$ python3 -q
>>> import numpy as np
>>> np.set_printoptions(precision=2, suppress=True, linewidth=100, legacy="1.25")
>>> X = np.array([[2.0, 2.0, 0.0, 0.0],
...     [-1.0, 0.0, 0.0, 0.0],
...     [0.0, 0.0, 0.0, 2.0],
...     [0.0, 0.0, 2.0, 0.0]])
>>> x = np.array([2, -2, -3, -1])
>>> rhs = X @ x
>>> c, lr = np.zeros(4), 1 / np.linalg.norm(X, 2) ** 2
>>> for i in range(15):
...     c -= lr * X.T @ (X @ c - rhs)
...     if i % 5 == 0: print(i, round(np.linalg.norm(X @ c - rhs), 2))
... 
0 3.82
5 1.38
10 1.04
>>> round(np.linalg.cond(X), 2)
4.27
>>> c
array([ 1.2 , -1.09, -3.  , -1.  ])
>>> x = np.array([-1, 3, 0, -3])
>>> rhs = X @ x
>>> rhs
array([ 4.,  1., -6.,  0.])
>>> np.linalg.solve(X, rhs + X[:, 3])
array([-1.,  3.,  0., -2.])
>>> np.linalg.solve(X, rhs)
array([-1.,  3.,  0., -3.])
>>> hat = np.triu(np.array([[2, 1, 1, 0], [2, 3, 0, 1], [1, 0, 0, 0], [3, 2, 3, 1]]), 1) + np.eye(4)
>>> M2 = hat @ X @ np.linalg.inv(hat)
>>> M2
array([[ 1.,  1., -1.,  1.],
       [-1.,  1.,  3., -1.],
       [ 0.,  0.,  0.,  2.],
       [ 0.,  0.,  2.,  0.]])
>>> np.linalg.matrix_rank(M2)
4
>>> hat @ X - X @ hat
array([[-1., -2., -2.,  0.],
       [ 0.,  1.,  3.,  0.],
       [ 0.,  0.,  0.,  0.],
       [ 0.,  0.,  0.,  0.]])
>>> u = np.array([0, -2])
>>> np.array([np.convolve(row, u, "same") for row in X])
array([[ 0., -4., -4.,  0.],
       [ 0.,  2.,  0.,  0.],
       [ 0.,  0.,  0.,  0.],
       [ 0.,  0.,  0., -4.]])
>>> np.correlate(X[1], X[0], "full")
array([ 0.,  0., -2., -2.,  0.,  0.,  0.])
